>>> import numpy as np
>>> np.set_printoptions(suppress=True, linewidth=160)
>>> F = np.load("arr.npy")
>>> F
array([[-0.94,  0.79,  0.45],
       [-0.83,  0.84,  0.88],
       [-0.88, -0.97, -1.  ],
       [-0.33,  0.79,  0.96],
       [ 0.47, -0.3 , -0.13],
       [-0.91,  0.05, -0.9 ],
       [-0.88, -0.66, -1.  ],
       [ 0.47,  0.75,  0.99],
       [-0.98,  0.7 , -0.56],
       [-0.83, -0.28, -0.95],
       [ 0.98, -0.52,  0.79],
       [ 0.88, -0.56,  0.05],
       [ 0.99, -0.64,  0.78],
       [ 0.59,  0.41,  0.93],
       [-0.94, -0.65, -1.  ],
       [-0.69, -0.07, -0.77],
       [ 0.97, -0.95, -0.95],
       [-0.59, -0.35, -0.9 ],
       [ 0.77, -0.74, -0.74],
       [-0.91,  0.65,  0.05],
       [-0.77, -0.46, -0.97],
       [ 0.59, -0.2 ,  0.27],
       [ 1.  ,  0.21,  1.  ],
       [-0.98,  0.65, -0.67],
       [ 0.99, -0.53,  0.88]])
>>> Xs = (F - F.mean(axis=0)) / F.std(axis=0)
>>> np.argwhere(np.abs(Xs) > 2)
array([], shape=(0, 2), dtype=int64)
>>> c = np.linalg.lstsq(np.delete(Xs, 2, axis=1), Xs[:, 2])[0]
>>> c.round(2)
array([0.77, 0.72])
>>> np.abs(c).argmax()
np.int64(0)
>>> gram = np.cov(F, rowvar=False)
>>> np.round(np.linalg.eigvalsh(gram)[::-1], 2)
array([1.04, 0.63, 0.06])
>>> np.round(F.std(axis=0), 2)
array([0.82, 0.6 , 0.8 ])
>>> np.median(F, axis=0)
array([-0.59, -0.28, -0.13])
>>> np.round(np.polyfit(F[:, 1], F[:, 0], 1), 2)
array([-0.46, -0.15])
>>> np.argsort(-F.std(axis=0).round(6), kind="stable")
array([0, 2, 1])
>>> round(np.corrcoef(F[:, 1], F[:, 0])[0, 1], 2)
np.float64(-0.33)
>>> arr = np.loadtxt("sample15.csv", delimiter=",")
>>> arr
array([[-0.6,  1.6,  0. , -0.7,  0.8, -0.6,  0.9, -0.1,  1. ,  1.3,  0.6,  0.8, -1.5, -0.9],
       [-0.9, -0.3,  1.1,  0.5, -0.5,  0.2, -0.4,  1.2,  0.6,  0.9, -0.7, -0.2, -1.1, -2.1],
       [ 1.8, -0.1, -0.3,  3. ,  1. , -0.8, -1.5,  0.9, -0.7, -0.4, -0.8, -1. ,  0.3, -0.4],
       [-0.1, -1.6,  0.5,  2.1,  0.7,  0.1,  1.9,  0.4, -0.7, -0.1, -0.8,  0.4, -0.7, -0.3],
       [-1.9, -1.9, -2.5,  0.4, -0.4, -0.6, -1. , -0.5,  0.1, -0.5,  1.1,  1. , -1. , -1.1],
       [-0.6,  0.8, -0.6,  0.9, -1.9, -0.7,  0.1,  0.7,  0.3, -1.8, -1.2, -0.5, -0.2, -1.8],
       [-0.3,  0.5, -0.2,  0.6,  1.7,  0.9,  0.7,  0.4,  0.3,  0.4,  0. ,  0.5,  0.1, -1. ],
       [-0.1, -1.2, -1.5,  0.9, -0.5, -1.7,  0.8, -0.1, -0.2, -0.9, -0.3,  1.1, -0.1,  0.5],
       [ 0.8,  1.1, -0.5,  0.2, -1.8, -0.7,  1. ,  1.2, -0.5,  0.8, -2.2, -0.8,  0.8,  0.6],
       [-0.7, -1. ,  0.9, -0.3,  1.3, -0.4,  2.4, -0.1,  0.8, -0.3, -0.3,  0.4, -0.2, -0.3],
       [ 0.4, -0.4,  0.4,  1.4, -0.2,  0.4,  0.4, -0.9,  1.6,  0.6, -0.6,  0.4, -0.1, -2.3],
       [ 1.3, -1.4, -0.1, -0.7, -1.1, -0.8, -1.2, -0.6,  1.3,  1.4,  2.5,  0.1, -0.5, -1. ],
       [ 0.3, -0.4,  0.7,  0.2,  0.4, -1.2, -1.2,  1.3,  0.1, -0.4,  1.7,  1.2,  0.8,  1.6],
       [-1.4,  0.1,  0.6,  0.3, -0.2,  0.4, -1.3, -1.7, -0.4,  0.9,  1.4,  0.1,  1.3,  0.8]])
>>> def softmax(z):
...     e = np.exp(z - z.max(axis=-1, keepdims=True))
...     return e / e.sum(axis=-1, keepdims=True)
... 
>>> np.round(softmax(10 * arr[3]), 2) + 0
array([0.  , 0.  , 0.  , 0.88, 0.  , 0.  , 0.12, 0.  , 0.  , 0.  , 0.  , 0.  , 0.  , 0.  ])
>>> np.round(softmax(arr[3] + -1), 2)
array([0.03, 0.01, 0.06, 0.3 , 0.08, 0.04, 0.25, 0.06, 0.02, 0.03, 0.02, 0.06, 0.02, 0.03])
>>> np.round(softmax(arr[3]), 2)
array([0.03, 0.01, 0.06, 0.3 , 0.08, 0.04, 0.25, 0.06, 0.02, 0.03, 0.02, 0.06, 0.02, 0.03])
>>> S = arr @ arr.T / np.sqrt(14)
>>> softmax(S).round(6).argmax(axis=1)
array([ 0,  1,  2,  3,  4,  5,  6,  7,  8,  9, 10, 11, 12, 13])
>>> np.round(softmax(S)[3] @ arr, 2)
array([-0.09, -1.1 ,  0.26,  1.53,  0.53, -0.13,  1.31,  0.3 , -0.24, -0.1 , -0.61,  0.32, -0.46, -0.47])
>>> blk = np.stack([arr, -3 * arr, arr[::-1]])
>>> blk.shape
(3, 14, 14)
>>> np.round(np.linalg.norm(blk, axis=(1, 2)), 2)
array([13.88, 41.65, 13.88])
>>> np.round(np.einsum("bij,cij->bc", blk, blk), 2)
array([[ 192.76, -578.28,   -0.12],
       [-578.28, 1734.84,    0.36],
       [  -0.12,    0.36,  192.76]])
>>> np.linalg.matrix_rank(blk)
array([14, 14, 14])
>>> (blk @ arr.T).shape
(3, 14, 14)
>>> x = np.array([-2, 0, -1, 0, -1, -3, 3, 2, 0, -1, 2, 0, 2, 2])
>>> y = arr @ x
>>> c, lr = np.zeros(14), 1 / np.linalg.norm(arr, 2) ** 2
>>> for i in range(12):
...     c -= lr * arr.T @ (arr @ c - y)
...     if i % 2 == 0: print(i, round(np.linalg.norm(arr @ c - y), 2))
... 
0 12.07
2 6.1
4 4.42
6 3.63
8 3.14
10 2.82
>>> c.round(2)
array([-1.39, -0.2 , -0.57, -0.48, -0.96, -2.81,  1.98,  1.3 , -0.23, -1.14,  0.59,  1.52,  1.04,  2.22])
>>> out = np.array([[0, 2],
...     [-5, 5],
...     [1, -3],
...     [-5, 0],
...     [1, -2],
...     [-4, 5],
...     [4, 0],
...     [1, 5],
...     [1, -5],
...     [-3, 5],
...     [-1, -5],
...     [-2, 5],
...     [-5, 2],
...     [0, -3]])
>>> np.vstack([arr, out.T]).shape
(16, 14)
>>> np.linalg.matrix_rank(arr @ out)
np.int64(2)
>>> out = np.linalg.inv(arr)
>>> np.allclose(out, arr.T)
False
>>> K = np.array([[-1, 3, -1, 3, -1, 3],
...     [-1, 1, -1, 1, -1, 1],
...     [-3, -2, -3, -2, -3, -2],
...     [-1, 3, -1, 3, -1, 3],
...     [-1, 1, -1, 1, -1, 1],
...     [-3, -2, -3, -2, -3, -2]])
>>> left, sig, Vt = np.linalg.svd(K)
>>> np.argmax(sig[:-1] / (sig[1:] + 1e-6)) + 1
np.int64(2)
>>> sig.round(2) + 0
array([9.49, 7.75, 0.  , 0.  , 0.  , 0.  ])
>>> out = left[:, :2] @ np.diag(sig[:2]) @ Vt[:2]
>>> np.linalg.matrix_rank(K, rtol=0.05)
np.int64(2)
>>> round(np.abs(K - out).max(), 2)
np.float64(0.0)
>>> np.linalg.matrix_rank(out)
np.int64(2)
>>> A = np.load("test12.npy")
>>> A
array([[ 5, -4, -2, -5, -2,  2,  3, -1,  0,  4,  1,  5, -2, -3],
       [-4,  5, -2,  4,  1, -1, -3,  2,  0, -5, -2, -4,  1,  3],
       [-2, -2,  8,  2,  2, -2,  0, -2,  0,  2,  2, -2,  2,  0],
       [-5,  4,  2,  5,  2, -2, -3,  1,  0, -4, -1, -5,  2,  3],
       [-2,  1,  2,  2,  1, -1, -1,  0,  0, -1,  0, -2,  1,  1],
       [ 2, -1, -2, -2, -1,  1,  1,  0,  0,  1,  0,  2, -1, -1],
       [ 3, -3,  0, -3, -1,  1,  2, -1,  0,  3,  1,  3, -1, -2],
       [-1,  2, -2,  1,  0,  0, -1,  1,  0, -2, -1, -1,  0,  1],
       [ 0,  0,  0,  0,  0,  0,  0,  0,  0,  0,  0,  0,  0,  0],
       [ 4, -5,  2, -4, -1,  1,  3, -2,  0,  5,  2,  4, -1, -3],
       [ 1, -2,  2, -1,  0,  0,  1, -1,  0,  2,  1,  1,  0, -1],
       [ 5, -4, -2, -5, -2,  2,  3, -1,  0,  4,  1,  5, -2, -3],
       [-2,  1,  2,  2,  1, -1, -1,  0,  0, -1,  0, -2,  1,  1],
       [-3,  3,  0,  3,  1, -1, -2,  1,  0, -3, -1, -3,  1,  2]])
>>> vals, V = np.linalg.eigh(A)
>>> x = np.array([-1, -3, 2, -1, 2, -3, 0, 1, 1, -1, 0, -1, -3, 0])
>>> (np.sign(V[:, -1].round(6)) == np.sign(V[0, -1].round(6))).astype(int)
array([1, 0, 0, 0, 0, 1, 1, 0, 0, 1, 1, 1, 0, 0])
>>> x @ A @ x
np.int64(72)
>>> np.round(np.linalg.eigvalsh(A[1:, 1:]), 2) + 0
array([ 0.  ,  0.  ,  0.  ,  0.  ,  0.  ,  0.  ,  0.  ,  0.  ,  0.  ,  0.  ,  0.  , 12.48, 24.52])
>>> vals, V = np.linalg.eigh(A)
>>> np.round(np.abs(V[:, -1]), 2)
array([0.41, 0.37, 0.06, 0.41, 0.15, 0.15, 0.26, 0.11, 0.  , 0.37, 0.11, 0.41, 0.15, 0.26])
>>> (vals > 1e-8).sum(), (vals < -1e-8).sum()
(np.int64(2), np.int64(0))
>>> np.round(np.linalg.eigvalsh(A @ A), 2) + 0
array([  0.  ,   0.  ,   0.  ,   0.  ,   0.  ,   0.  ,   0.  ,   0.  ,   0.  ,   0.  ,   0.  ,   0.  , 162.66, 855.34])
>>> np.round(np.linalg.svd(A, compute_uv=False), 2) + 0
array([29.25, 12.75,  0.  ,  0.  ,  0.  ,  0.  ,  0.  ,  0.  ,  0.  ,  0.  ,  0.  ,  0.  ,  0.  ,  0.  ])
>>> W0 = np.array([[8, 7, 9, 6, 0, 0, 0, 0],
...     [6, 1, 0, 1, 0, 0, 0, 0],
...     [1, 3, 7, 5, 0, 0, 0, 0],
...     [6, 5, 4, 3, 0, 0, 0, 0],
...     [0, 0, 0, 0, 4, 4, 0, 6],
...     [0, 0, 0, 0, 4, 1, 3, 3],
...     [0, 0, 0, 0, 1, 7, 3, 3],
...     [0, 0, 0, 0, 8, 9, 3, 5]])
>>> W0
array([[8, 7, 9, 6, 0, 0, 0, 0],
       [6, 1, 0, 1, 0, 0, 0, 0],
       [1, 3, 7, 5, 0, 0, 0, 0],
       [6, 5, 4, 3, 0, 0, 0, 0],
       [0, 0, 0, 0, 4, 4, 0, 6],
       [0, 0, 0, 0, 4, 1, 3, 3],
       [0, 0, 0, 0, 1, 7, 3, 3],
       [0, 0, 0, 0, 8, 9, 3, 5]])
>>> O, Rm = np.linalg.qr(F)
>>> np.round(O @ Rm, 2)
array([[-0.94,  0.79,  0.45],
       [-0.83,  0.84,  0.88],
       [-0.88, -0.97, -1.  ],
       [-0.33,  0.79,  0.96],
       [ 0.47, -0.3 , -0.13],
       [-0.91,  0.05, -0.9 ],
       [-0.88, -0.66, -1.  ],
       [ 0.47,  0.75,  0.99],
       [-0.98,  0.7 , -0.56],
       [-0.83, -0.28, -0.95],
       [ 0.98, -0.52,  0.79],
       [ 0.88, -0.56,  0.05],
       [ 0.99, -0.64,  0.78],
       [ 0.59,  0.41,  0.93],
       [-0.94, -0.65, -1.  ],
       [-0.69, -0.07, -0.77],
       [ 0.97, -0.95, -0.95],
       [-0.59, -0.35, -0.9 ],
       [ 0.77, -0.74, -0.74],
       [-0.91,  0.65,  0.05],
       [-0.77, -0.46, -0.97],
       [ 0.59, -0.2 ,  0.27],
       [ 1.  ,  0.21,  1.  ],
       [-0.98,  0.65, -0.67],
       [ 0.99, -0.53,  0.88]])
>>> O.round(2)
array([[-0.23, -0.2 , -0.19],
       [-0.2 , -0.23, -0.34],
       [-0.21,  0.41, -0.27],
       [-0.08, -0.25, -0.22],
       [ 0.11,  0.07,  0.09],
       [-0.22,  0.05,  0.14],
       [-0.21,  0.3 , -0.13],
       [ 0.11, -0.3 ,  0.03],
       [-0.24, -0.17,  0.24],
       [-0.2 ,  0.16,  0.04],
       [ 0.24,  0.1 , -0.27],
       [ 0.21,  0.13,  0.03],
       [ 0.24,  0.14, -0.32],
       [ 0.14, -0.19, -0.06],
       [-0.23,  0.3 , -0.14],
       [-0.17,  0.08,  0.1 ],
       [ 0.23,  0.25,  0.37],
       [-0.14,  0.17,  0.07],
       [ 0.19,  0.2 ,  0.3 ],
       [-0.22, -0.15, -0.05],
       [-0.19,  0.22, -0.01],
       [ 0.14,  0.02, -0.01],
       [ 0.24, -0.15, -0.04],
       [-0.24, -0.15,  0.27],
       [ 0.24,  0.11, -0.32]])
>>> Rm.round(2)
array([[ 4.14, -0.94,  2.15],
       [ 0.  , -2.87, -2.7 ],
       [ 0.  ,  0.  , -2.06]])
>>> np.round(np.abs(np.diag(Rm)), 2)
array([4.14, 2.87, 2.06])
>>> np.round(abs(Rm[0, 0]), 2), np.round(np.linalg.norm(F[:, 0]), 2)
(np.float64(4.14), np.float64(4.14))
>>> vals, V = np.linalg.eig(Rm)
>>> round(float(np.prod(vals)), 2)
24.52
>>> vals.round(2)
array([ 4.14, -2.87, -2.06])
>>> np.round(np.sort(np.linalg.eigvals(Rm @ Rm)), 2)
array([ 4.24,  8.26, 17.16])
>>> blk = np.stack([W0, 5 * W0, W0[::-1]])
>>> blk.sum(axis=0)
array([[48, 42, 54, 36,  8,  9,  3,  5],
       [36,  6,  0,  6,  1,  7,  3,  3],
       [ 6, 18, 42, 30,  4,  1,  3,  3],
       [36, 30, 24, 18,  4,  4,  0,  6],
       [ 6,  5,  4,  3, 24, 24,  0, 36],
       [ 1,  3,  7,  5, 24,  6, 18, 18],
       [ 6,  1,  0,  1,  6, 42, 18, 18],
       [ 8,  7,  9,  6, 48, 54, 18, 30]])
>>> (blk @ W0.T).shape
(3, 8, 8)
>>> blk.shape
(3, 8, 8)
>>> np.linalg.matrix_rank(blk.reshape(3, -1))
np.int64(2)
>>> mat = np.array([[3.0, 0.0, 0.0, 0.0, 0.0, 0.0, 0.0],
...     [0.0, 3.0, 0.0, 2.0, 2.0, 0.0, 0.0],
...     [0.0, 0.0, 3.0, 0.0, 0.0, 2.0, 2.0],
...     [0.0, 2.0, 0.0, 3.0, 2.0, 0.0, 0.0],
...     [0.0, 2.0, 0.0, 2.0, 3.0, 0.0, 0.0],
...     [0.0, 0.0, 2.0, 0.0, 0.0, 3.0, 2.0],
...     [0.0, 0.0, 2.0, 0.0, 0.0, 2.0, 3.0]])
>>> O, Rm = np.linalg.qr(mat)
>>> Rm.round(2)
array([[ 3.  ,  0.  ,  0.  ,  0.  ,  0.  ,  0.  ,  0.  ],
       [ 0.  , -4.12,  0.  , -3.88, -3.88,  0.  ,  0.  ],
       [ 0.  ,  0.  , -4.12,  0.  ,  0.  , -3.88, -3.88],
       [ 0.  ,  0.  ,  0.  , -1.39, -0.68,  0.  ,  0.  ],
       [ 0.  ,  0.  ,  0.  ,  0.  ,  1.22,  0.  ,  0.  ],
       [ 0.  ,  0.  ,  0.  ,  0.  ,  0.  , -1.39, -0.68],
       [ 0.  ,  0.  ,  0.  ,  0.  ,  0.  ,  0.  ,  1.22]])
>>> np.allclose(Rm.T @ Rm, mat.T @ mat)
True
>>> O.round(2)
array([[ 1.  ,  0.  ,  0.  ,  0.  ,  0.  ,  0.  ,  0.  ],
       [-0.  , -0.73,  0.  ,  0.59, -0.35,  0.  ,  0.  ],
       [-0.  , -0.  , -0.73,  0.  ,  0.  ,  0.59, -0.35],
       [-0.  , -0.49, -0.  , -0.8 , -0.35,  0.  ,  0.  ],
       [-0.  , -0.49, -0.  , -0.08,  0.87,  0.  ,  0.  ],
       [-0.  , -0.  , -0.49, -0.  , -0.  , -0.8 , -0.35],
       [-0.  , -0.  , -0.49, -0.  , -0.  , -0.08,  0.87]])
>>> np.round(O.T @ O, 2) + 0
array([[1., 0., 0., 0., 0., 0., 0.],
       [0., 1., 0., 0., 0., 0., 0.],
       [0., 0., 1., 0., 0., 0., 0.],
       [0., 0., 0., 1., 0., 0., 0.],
       [0., 0., 0., 0., 1., 0., 0.],
       [0., 0., 0., 0., 0., 1., 0.],
       [0., 0., 0., 0., 0., 0., 1.]])
>>> abs(Rm[0, 0]), np.round(np.linalg.norm(mat[:, 0]), 2)
(np.float64(3.0), np.float64(3.0))
